In [1]: import numpy as np

In [2]: np.set_printoptions(precision=3, suppress=True, linewidth=140)

In [3]: rd = lambda a: np.round(a, 3) + 0

In [4]: m1 = np.loadtxt("x.csv", delimiter=",")

In [5]: rd(m1)
Out[5]: 
array([[ 0.626, -1.257, -0.533, -1.074, -0.29 ,  0.19 ,  0.679,  0.097],
       [ 0.487,  0.092, -0.364, -0.366,  1.709,  0.356, -0.441, -0.497],
       [ 0.765,  0.958,  0.566, -0.189,  0.267, -0.315,  1.4  ,  0.102],
       [ 1.251, -0.163, -0.124,  1.066, -0.132,  0.743, -0.243,  0.793],
       [-0.278, -0.941,  0.896,  0.261,  0.827, -0.784,  0.068,  0.928],
       [-0.765,  0.256,  0.458, -0.551,  0.171,  1.454,  0.219,  0.803],
       [-0.695,  0.074, -1.403,  0.64 ,  0.419, -0.139,  0.836,  0.489],
       [-0.278, -0.714,  0.516,  0.872,  0.133,  0.661,  0.757, -1.165]])

In [6]: vec = np.array([-3, -1, -2, 2, -3, 1, -2, -2])

In [7]: rd(m1 @ np.ones(8))
Out[7]: array([-1.562,  0.976,  3.553,  3.191,  0.976,  2.046,  0.22 ,  0.782])

In [8]: np.linalg.norm(m1 @ vec) <= np.linalg.norm(m1, 2) * np.linalg.norm(vec) + 1e-9
Out[8]: np.True_

In [9]: np.sign((m1 @ vec).round(6))
Out[9]: array([-1., -1., -1., -1., -1., -1.,  1.,  1.])

In [10]: (m1 @ vec).argmax()
Out[10]: np.int64(7)

In [11]: rd(np.einsum("ij,j->i", m1, vec))
Out[11]: array([-2.196, -4.451, -8.881, -1.172, -4.754, -1.082,  2.05 ,  3.339])

In [12]: X = np.loadtxt("layer4.csv", delimiter=",")

In [13]: X
Out[13]: 
array([[0., 1., 0., 0.],
       [1., 0., 0., 0.],
       [0., 0., 0., 0.],
       [0., 0., 0., 0.]])

In [14]: (X != 0).astype(int)
Out[14]: 
array([[0, 1, 0, 0],
       [1, 0, 0, 0],
       [0, 0, 0, 0],
       [0, 0, 0, 0]])

In [15]: (np.linalg.matrix_power((X != 0) + (X.T != 0) + np.eye(4), 4) > 0).astype(int)
Out[15]: 
array([[1, 1, 0, 0],
       [1, 1, 0, 0],
       [0, 0, 1, 0],
       [0, 0, 0, 1]])

In [16]: rd(np.sort(np.linalg.eigvals(X).real))
Out[16]: array([-1.,  0.,  0.,  1.])

In [17]: X @ X
Out[17]: 
array([[1., 0., 0., 0.],
       [0., 1., 0., 0.],
       [0., 0., 0., 0.],
       [0., 0., 0., 0.]])
